$ ipython --no-banner

In [1]: import numpy as np

In [2]: np.set_printoptions(precision=1, suppress=True, linewidth=160)

In [3]: arr = np.array([[0, 0, 0, 0], [0, 1, 0, 0], [0, 0, 5, 0], [0, 0, 0, 2]])

In [4]: # null space of dimension 1

In [5]: [round(float(x), 1) for x in np.linalg.svd(arr, compute_uv=False)[:3]]
Out[5]: [5.0, 2.0, 1.0]

In [6]: round(np.linalg.norm(arr, 2) / np.linalg.norm(arr), 1)
Out[6]: np.float64(0.9)

In [7]: A = np.load("arr.npy")

In [8]: A
Out[8]: 
array([[ -4.3,   0.4,   1.5],
       [ -4.4,   2.3,  -2.1],
       [  5.8,  -2.6,   1.8],
       [-18.7,   9.2, -28.4],
       [ -0.5,  -0.5,  -1. ],
       [ -4.8,   0. ,  -2.5],
       [ 13.4,  -5. ,  15.6],
       [-16.1,   5.8, -17.7],
       [-10.8,   2.8,  -5.4],
       [ -7.8,   4.8, -22.8],
       [  8.4,  -3.6,   9.7],
       [  0.9,  -0.2,   4.8],
       [ -6.3,   3.7, -18.6],
       [ -6.2,   2.9,  -9.9],
       [  0.5,   1.5,  -7.7],
       [ -9.3,   1.8, -15.3],
       [ 22.9,  -9.9,  33.1],
       [  6.4,  -1.7,  -2.3],
       [ 10. ,  -2.6,   5.8],
       [-10.2,   1.8,  -3.5],
       [  6.4,  -3.3,   7.3],
       [ -7.8,   2.9,  -6.8],
       [ 12. ,  -3.3,  15.9],
       [ 18. ,  -5.3,  18.5],
       [  6.8,  -3.1,  15.3],
       [ -1.4,   2.2, -10.3]])

In [9]: dist = np.linalg.norm(A[:, None] - A[None], axis=-1)

In [10]: dist[1].round(6).argsort(kind="stable")[:4]
Out[10]: array([1, 5, 0, 4])

In [11]: np.unravel_index(dist.round(6).argmax(), dist.shape)
Out[11]: (np.int64(3), np.int64(16))

In [12]: dist.shape
Out[12]: (26, 26)

In [13]: np.flatnonzero(dist[1] < dist.mean() / 2)
Out[13]: array([ 0,  1,  4,  5,  8, 11, 13, 14, 19, 21, 25])

In [14]: dist.mean(axis=1).argmax()
Out[14]: np.int64(16)

In [15]: np.linalg.matrix_rank(dist ** 2)
Out[15]: np.int64(5)

In [16]: proj = A @ np.linalg.solve(A.T @ A, A.T)

In [17]: np.allclose(proj @ proj, proj)
Out[17]: True

In [18]: np.round(np.linalg.eigvalsh(proj), 1) + 0
Out[18]: array([0., 0., 0., 0., 0., 0., 0., 0., 0., 0., 0., 0., 0., 0., 0., 0., 0., 0., 0., 0., 0., 0., 0., 1., 1., 1.])

In [19]: E = np.loadtxt("mat.csv", delimiter=",")

In [20]: E
Out[20]: 
array([[1. , 0.5, 0.2],
       [0.5, 1. , 0.5],
       [0.2, 0.5, 1. ]])

In [21]: low = np.linalg.cholesky(E)

In [22]: np.diag(low) ** 2
Out[22]: array([1. , 0.7, 0.7])

In [23]: E / np.sqrt(np.outer(np.diag(E), np.diag(E)))
Out[23]: 
array([[1. , 0.5, 0.2],
       [0.5, 1. , 0.5],
       [0.2, 0.5, 1. ]])

In [24]: round(np.abs(np.linalg.eigvals(E)).max(), 1)
Out[24]: np.float64(1.8)

In [25]: round(float(np.linalg.det(E)), 1)
Out[25]: 0.6

In [26]: np.allclose(E, E.T)
Out[26]: True

In [27]: np.linalg.matrix_power(E, 3)
Out[27]: 
array([[2. , 2.1, 1.5],
       [2.1, 2.6, 2.1],
       [1.5, 2.1, 2. ]])

In [28]: np.linalg.determinant(E)
Traceback (most recent call last):
  Cell In[28], line 1
    np.linalg.determinant(E)
AttributeError: module 'numpy.linalg' has no attribute 'determinant'


In [29]: vec = np.array([0, 2, 2])

In [30]: y = E @ vec

In [31]: b, lr = np.zeros(3), 1 / np.linalg.norm(E, 2) ** 2

In [32]: for i in range(10):
    ...:     b -= lr * E.T @ (E @ b - y)
    ...:     if i % 2 == 0: print(i, round(np.linalg.norm(E @ b - y), 1))
    ...: 
0 0.9
2 0.6
4 0.4
6 0.3
8 0.2

In [33]: b
Out[33]: array([0.3, 1.7, 2.1])

In [34]: feats = np.array([[3.0, 0.0], [0.0, 12.0]])

In [35]: feats
Out[35]: 
array([[ 3.,  0.],
       [ 0., 12.]])

In [36]: vals, V = np.linalg.eigh(feats)

In [37]: vec = np.array([-7, -3])

In [38]: vec @ feats @ vec
Out[38]: np.float64(255.0)

In [39]: V * np.abs(vals) @ V.T
Out[39]: 
array([[ 3.,  0.],
       [ 0., 12.]])

In [40]: round(vec @ feats @ vec / (vec @ vec), 1), vals[0], vals[-1]
Out[40]: (np.float64(4.4), np.float64(3.0), np.float64(12.0))

In [41]: V * np.sqrt(vals) @ V.T
Out[41]: 
array([[1.7, 0. ],
       [0. , 3.5]])

In [42]: (np.sign(V[:, -1].round(6)) == np.sign(V[0, -1].round(6))).astype(int)
Out[42]: array([1, 0])
